% ipython --no-banner

In [1]: import numpy as np

In [2]: np.set_printoptions(precision=3, suppress=True, linewidth=200)

In [3]: A = np.loadtxt("m.csv", delimiter=",")

In [4]: A
Out[4]: 
array([[ 0.9,  1.7,  1.9, -0.4,  0.5, -0.8],
       [-0.6,  0.4, -0.4, -0.6,  0.9,  0.6],
       [ 1. , -0.1, -0.6, -0.9, -1.3,  0.7],
       [ 4. , -4. ,  4. , -3.5,  4. ,  5.5],
       [ 1.1, -2.1,  1.6, -1. ,  0.7, -1. ],
       [ 0.7,  0.2,  1.4, -0.1,  1.2, -0.6],
       [-1. , -0.2, -1. ,  1.7, -0.7,  0.4],
       [ 0.6, -1.6, -0.5, -1.7,  0.5,  0.1],
       [ 1.1, -0.1, -0.9, -1.2,  1.7, -1.4],
       [ 0.8, -1.4,  1.8, -0.8,  1.7,  0.1],
       [-1.1, -1.5, -0.3,  0.2, -2.6,  1.9],
       [-2.1, -0.4,  0.2, -0.9, -0.2,  0.3],
       [-0.5, -2.2, -0.9, -1.4,  1.2,  0.4],
       [ 0. ,  0.7, -2.3,  0.3,  1.1,  1.3],
       [-1.3,  0.9, -0.4,  1.9,  1.8, -0.7]])

In [5]: rng = np.random.default_rng(50175)

In [6]: idx = rng.permutation(6)

In [7]: Y = A[:, idx] * rng.choice([-1, 1], 6)

In [8]: print(Y)
[[-1.7 -0.4  0.5 -0.8  1.9  0.9]
 [-0.4 -0.6  0.9  0.6 -0.4 -0.6]
 [ 0.1 -0.9 -1.3  0.7 -0.6  1. ]
 [ 4.  -3.5  4.   5.5  4.   4. ]
 [ 2.1 -1.   0.7 -1.   1.6  1.1]
 [-0.2 -0.1  1.2 -0.6  1.4  0.7]
 [ 0.2  1.7 -0.7  0.4 -1.  -1. ]
 [ 1.6 -1.7  0.5  0.1 -0.5  0.6]
 [ 0.1 -1.2  1.7 -1.4 -0.9  1.1]
 [ 1.4 -0.8  1.7  0.1  1.8  0.8]
 [ 1.5  0.2 -2.6  1.9 -0.3 -1.1]
 [ 0.4 -0.9 -0.2  0.3  0.2 -2.1]
 [ 2.2 -1.4  1.2  0.4 -0.9 -0.5]
 [-0.7  0.3  1.1  1.3 -2.3  0. ]
 [-0.9  1.9  1.8 -0.7 -0.4 -1.3]]

In [9]: Uu, _, Vt = np.linalg.svd(A.T @ Y)

In [10]: np.round(Uu @ Vt, 3) + 0
Out[10]: 
array([[ 0.,  0.,  0.,  0.,  0.,  1.],
       [-1.,  0.,  0.,  0.,  0.,  0.],
       [ 0.,  0.,  0.,  0.,  1.,  0.],
       [ 0.,  1.,  0.,  0.,  0.,  0.],
       [ 0.,  0.,  1.,  0.,  0.,  0.],
       [ 0.,  0.,  0.,  1.,  0.,  0.]])

In [11]: idx
Out[11]: array([1, 3, 4, 5, 2, 0])

In [12]: np.round(np.linalg.lstsq(A, Y)[0], 3) + 0
Out[12]: 
array([[ 0.,  0.,  0.,  0.,  0.,  1.],
       [-1.,  0.,  0.,  0.,  0.,  0.],
       [ 0.,  0.,  0.,  0.,  1.,  0.],
       [ 0.,  1.,  0.,  0.,  0.,  0.],
       [ 0.,  0.,  1.,  0.,  0.,  0.],
       [ 0.,  0.,  0.,  1.,  0.,  0.]])
